>>> import numpy as np
>>> import numpy.linalg as la
>>> np.set_printoptions(suppress=True, linewidth=100)
>>> A2 = np.array([[-0.5, 0.3, -0.9],
...     [0.5, -0.9, -1.0],
...     [0.8, 0.3, -1.0],
...     [0.6, -0.4, -0.7],
...     [-1.5, 0.0, 0.1],
...     [-0.5, -0.1, -0.7],
...     [-0.4, -0.1, 0.5],
...     [1.2, -0.1, 3.0],
...     [-0.1, -0.3, -0.5],
...     [0.4, -1.1, -0.4]])
>>> cent = np.array([[0.8, 0.6, 1.0, -1.2, -0.8, 1.5, 1.2, 1.2, 0.2, 0.8, 0.6],
...     [-0.8, 0.0, 0.7, -0.2, 1.3, 1.4, 0.0, 0.3, -0.3, 0.6, 0.4],
...     [-0.9, -1.2, 1.1, 0.1, 1.6, 0.8, 1.0, 0.9, -1.7, -0.3, -0.7]])
>>> feats = A2 @ cent
>>> feats.round(3) + 0
array([[ 0.17,  0.78, -1.28,  0.45, -0.65, -1.05, -1.5 , -1.32,  1.34,  0.05,  0.45],
       [ 2.02,  1.5 , -1.23, -0.52, -3.17, -1.31, -0.4 , -0.57,  2.07,  0.16,  0.64],
       [ 1.3 ,  1.68, -0.09, -1.12, -1.85,  0.82, -0.04,  0.15,  1.77,  1.12,  1.3 ],
       [ 1.43,  1.2 , -0.45, -0.71, -2.12, -0.22,  0.02, -0.03,  1.43,  0.45,  0.69],
       [-1.29, -1.02, -1.39,  1.81,  1.36, -2.17, -1.7 , -1.71, -0.47, -1.23, -0.97],
       [ 0.31,  0.54, -1.34,  0.55, -0.85, -1.45, -1.3 , -1.26,  1.12, -0.25,  0.15],
       [-0.69, -0.84,  0.08,  0.55,  0.99, -0.34,  0.02, -0.06, -0.9 , -0.53, -0.63],
       [-1.66, -2.88,  4.43, -1.12,  3.71,  4.06,  4.44,  4.11, -4.83,  0.  , -1.42],
       [ 0.61,  0.54, -0.86,  0.13, -1.11, -0.97, -0.62, -0.66,  0.92, -0.11,  0.17],
       [ 1.56,  0.72, -0.81, -0.3 , -2.39, -1.26,  0.08, -0.21,  1.09, -0.22,  0.08]])
>>> J = np.load("test8.npy")
>>> J
array([[ 6, -4,  3, -3,  1,  2, -2, -3,  3, -3],
       [-4,  6, -1, -1, -3, -6, -2, -1, -1,  3],
       [ 3, -1,  2, -3,  0,  0, -2, -2,  1, -2],
       [-3, -1, -3,  6,  1,  2,  4,  3,  0,  3],
       [ 1, -3,  0,  1,  2,  4,  2,  2, -1, -2],
       [ 2, -6,  0,  2,  4,  8,  4,  4, -2, -4],
       [-2, -2, -2,  4,  2,  4,  4,  4, -2,  0],
       [-3, -1, -2,  3,  2,  4,  4,  5, -4, -1],
       [ 3, -1,  1,  0, -1, -2, -2, -4,  5,  2],
       [-3,  3, -2,  3, -2, -4,  0, -1,  2,  5]])
>>> w, V = la.eigh(J)
>>> np.round(la.eigvalsh(J + 2 * np.eye(10)), 3)
array([ 2.   ,  2.   ,  2.   ,  2.   ,  2.   ,  2.   ,  2.   , 10.508, 20.145, 24.346])
>>> np.round(V @ np.diag(w) @ V.T, 3) + 0
array([[ 6., -4.,  3., -3.,  1.,  2., -2., -3.,  3., -3.],
       [-4.,  6., -1., -1., -3., -6., -2., -1., -1.,  3.],
       [ 3., -1.,  2., -3.,  0.,  0., -2., -2.,  1., -2.],
       [-3., -1., -3.,  6.,  1.,  2.,  4.,  3.,  0.,  3.],
       [ 1., -3.,  0.,  1.,  2.,  4.,  2.,  2., -1., -2.],
       [ 2., -6.,  0.,  2.,  4.,  8.,  4.,  4., -2., -4.],
       [-2., -2., -2.,  4.,  2.,  4.,  4.,  4., -2.,  0.],
       [-3., -1., -2.,  3.,  2.,  4.,  4.,  5., -4., -1.],
       [ 3., -1.,  1.,  0., -1., -2., -2., -4.,  5.,  2.],
       [-3.,  3., -2.,  3., -2., -4.,  0., -1.,  2.,  5.]])
>>> np.round(la.eigvalsh(J @ J), 3) + 0
array([  0.   ,   0.   ,   0.   ,   0.   ,   0.   ,   0.   ,   0.   ,  72.393, 329.257, 499.349])
>>> np.round(V.T @ V, 3) + 0
array([[1., 0., 0., 0., 0., 0., 0., 0., 0., 0.],
       [0., 1., 0., 0., 0., 0., 0., 0., 0., 0.],
       [0., 0., 1., 0., 0., 0., 0., 0., 0., 0.],
       [0., 0., 0., 1., 0., 0., 0., 0., 0., 0.],
       [0., 0., 0., 0., 1., 0., 0., 0., 0., 0.],
       [0., 0., 0., 0., 0., 1., 0., 0., 0., 0.],
       [0., 0., 0., 0., 0., 0., 1., 0., 0., 0.],
       [0., 0., 0., 0., 0., 0., 0., 1., 0., 0.],
       [0., 0., 0., 0., 0., 0., 0., 0., 1., 0.],
       [0., 0., 0., 0., 0., 0., 0., 0., 0., 1.]])
>>> np.unique(w.round(6) + 0, return_counts=True)[1]
array([7, 1, 1, 1])
>>> np.round(np.abs(V[:, -1]), 3)
array([0.004, 0.371, 0.08 , 0.243, 0.287, 0.574, 0.367, 0.386, 0.223, 0.227])
>>> (w > 1e-8).sum(), (w < -1e-8).sum()
(np.int64(3), np.int64(0))
>>> data = np.loadtxt("case17.csv", delimiter=",")
>>> data.round(3)
array([[ 1.   ,  0.   ,  0.   ,  0.   ,  0.   ],
       [ 0.   ,  0.966,  0.   ,  0.   , -0.259],
       [ 0.   ,  0.   ,  1.   ,  0.   ,  0.   ],
       [ 0.   ,  0.   ,  0.   ,  1.   ,  0.   ],
       [ 0.   ,  0.259,  0.   ,  0.   ,  0.966]])
>>> q, V = la.qr(data[:, :1])[0], la.qr(data[:, 1:])[0]
>>> sig = la.svd(q.T @ V, compute_uv=False)
>>> round(float(la.norm(q @ q.T - V @ V.T, 2)), 3)
1.0
>>> sig.round(3) + 0
array([0.])
>>> A2 = la.inv(data)
>>> round(la.det(data) * la.det(A2), 3)
np.float64(1.0)
>>> np.round(la.slogdet(data)[0], 3)
np.float64(1.0)
>>> rng = np.random.default_rng(1691)
>>> z = rng.permutation(5)
>>> A2 = data[:, z] * rng.choice([-1, 1], 5)
>>> A2.round(3)
array([[-0.   , -1.   , -0.   , -0.   , -0.   ],
       [-0.966, -0.   ,  0.259, -0.   , -0.   ],
       [-0.   , -0.   , -0.   , -1.   , -0.   ],
       [-0.   , -0.   , -0.   , -0.   , -1.   ],
       [-0.259, -0.   , -0.966, -0.   , -0.   ]])
>>> U, _, VT = la.svd(data.T @ A2)
>>> np.round(U @ VT, 3) + 0
array([[ 0., -1.,  0.,  0.,  0.],
       [-1.,  0.,  0.,  0.,  0.],
       [ 0.,  0.,  0., -1.,  0.],
       [ 0.,  0.,  0.,  0., -1.],
       [ 0.,  0., -1.,  0.,  0.]])
>>> np.round(data @ data, 3)
array([[ 1.   ,  0.   ,  0.   ,  0.   ,  0.   ],
       [ 0.   ,  0.866,  0.   ,  0.   , -0.5  ],
       [ 0.   ,  0.   ,  1.   ,  0.   ,  0.   ],
       [ 0.   ,  0.   ,  0.   ,  1.   ,  0.   ],
       [ 0.   ,  0.5  ,  0.   ,  0.   ,  0.866]])
>>> round(la.det(data), 3)
np.float64(1.0)
>>> np.allclose(data, data.T)
False
>>> np.round(np.abs(la.eigvals(data)).max(), 3)
np.float64(1.0)
>>> np.round((data + data.T) / 2, 3)
array([[1.   , 0.   , 0.   , 0.   , 0.   ],
       [0.   , 0.966, 0.   , 0.   , 0.   ],
       [0.   , 0.   , 1.   , 0.   , 0.   ],
       [0.   , 0.   , 0.   , 1.   , 0.   ],
       [0.   , 0.   , 0.   , 0.   , 0.966]])
>>> np.round(np.trace(data), 3)
np.float64(4.932)
>>> X = np.load("layer4.npy")
>>> X
array([[ -5.675,   0.915,  -0.9  ,   4.184,  14.085],
       [  5.701,  -0.899,   0.927,  -4.21 , -14.106],
       [  5.891,  -0.182,   0.276,  -2.603, -12.294],
       [  5.883,  -0.19 ,   0.317,  -2.614, -12.315],
       [ -5.884,   0.217,  -0.308,   2.56 ,  12.294],
       [  4.166,   0.841,  -0.595,   0.391,  -5.822],
       [ -1.91 ,   0.309,  -0.304,   1.382,   4.696],
       [  0.198,   0.708,  -0.601,   1.577,   1.767],
       [  6.91 ,   3.318,  -2.674,   5.383,  -3.283],
       [  4.208,   0.791,  -0.566,   0.411,  -5.799],
       [ -0.382,  -1.372,   1.222,  -3.185,  -3.591],
       [ -0.587,  -2.036,   1.769,  -4.811,  -5.356],
       [ -0.614,  -2.093,   1.786,  -4.804,  -5.411],
       [ -4.817,  -2.9  ,   2.396,  -5.217,   0.426],
       [ -2.27 ,  -1.074,   0.88 ,  -1.778,   1.098],
       [ -2.721,  -2.505,   2.077,  -4.964,  -2.505],
       [  6.895,   3.283,  -2.704,   5.383,  -3.326],
       [ -6.907,  -3.282,   2.724,  -5.402,   3.291],
       [  2.464,   1.777,  -1.472,   3.391,   0.681],
       [ -4.619,  -2.19 ,   1.795,  -3.588,   2.191]])
>>> z = X[:, 4] > np.median(X[:, 4])
>>> r0 = X[z].mean(axis=0) - X[~z].mean(axis=0)
>>> ((X - X.mean(axis=0)) @ r0 > 0).astype(int)
array([1, 0, 0, 0, 1, 0, 1, 1, 0, 0, 0, 0, 0, 1, 1, 1, 0, 1, 1, 1])
>>> np.argsort(-np.abs(r0).round(6), kind="stable")
array([4, 0, 1, 2, 3])
>>> r0.round(3)
array([-7.021, -0.949,  0.653,  0.28 , 10.933])
>>> z.astype(int)
array([1, 0, 0, 0, 1, 0, 1, 1, 0, 0, 0, 0, 0, 1, 1, 1, 0, 1, 1, 1])
>>> z = rng.permutation(5)
>>> A2 = X[:, z] * rng.choice([-1, 1], 5)
>>> A2
array([[ -0.9  ,   0.915,  -4.184,  -5.675, -14.085],
       [  0.927,  -0.899,   4.21 ,   5.701,  14.106],
       [  0.276,  -0.182,   2.603,   5.891,  12.294],
       [  0.317,  -0.19 ,   2.614,   5.883,  12.315],
       [ -0.308,   0.217,  -2.56 ,  -5.884, -12.294],
       [ -0.595,   0.841,  -0.391,   4.166,   5.822],
       [ -0.304,   0.309,  -1.382,  -1.91 ,  -4.696],
       [ -0.601,   0.708,  -1.577,   0.198,  -1.767],
       [ -2.674,   3.318,  -5.383,   6.91 ,   3.283],
       [ -0.566,   0.791,  -0.411,   4.208,   5.799],
       [  1.222,  -1.372,   3.185,  -0.382,   3.591],
       [  1.769,  -2.036,   4.811,  -0.587,   5.356],
       [  1.786,  -2.093,   4.804,  -0.614,   5.411],
       [  2.396,  -2.9  ,   5.217,  -4.817,  -0.426],
       [  0.88 ,  -1.074,   1.778,  -2.27 ,  -1.098],
       [  2.077,  -2.505,   4.964,  -2.721,   2.505],
       [ -2.704,   3.283,  -5.383,   6.895,   3.326],
       [  2.724,  -3.282,   5.402,  -6.907,  -3.291],
       [ -1.472,   1.777,  -3.391,   2.464,  -0.681],
       [  1.795,  -2.19 ,   3.588,  -4.619,  -2.191]])
>>> U, _, VT = la.svd(X.T @ A2)
>>> np.round(la.lstsq(X, A2)[0], 3) + 0
array([[ 0.,  0.,  0.,  1.,  0.],
       [ 0.,  1.,  0.,  0.,  0.],
       [ 1.,  0.,  0.,  0.,  0.],
       [ 0.,  0., -1.,  0.,  0.],
       [ 0.,  0.,  0.,  0., -1.]])
>>> np.round(U @ VT, 3) + 0
array([[ 0.,  0.,  0.,  1.,  0.],
       [ 0.,  1.,  0.,  0.,  0.],
       [ 1.,  0.,  0.,  0.,  0.],
       [ 0.,  0., -1.,  0.,  0.],
       [ 0.,  0.,  0.,  0., -1.]])
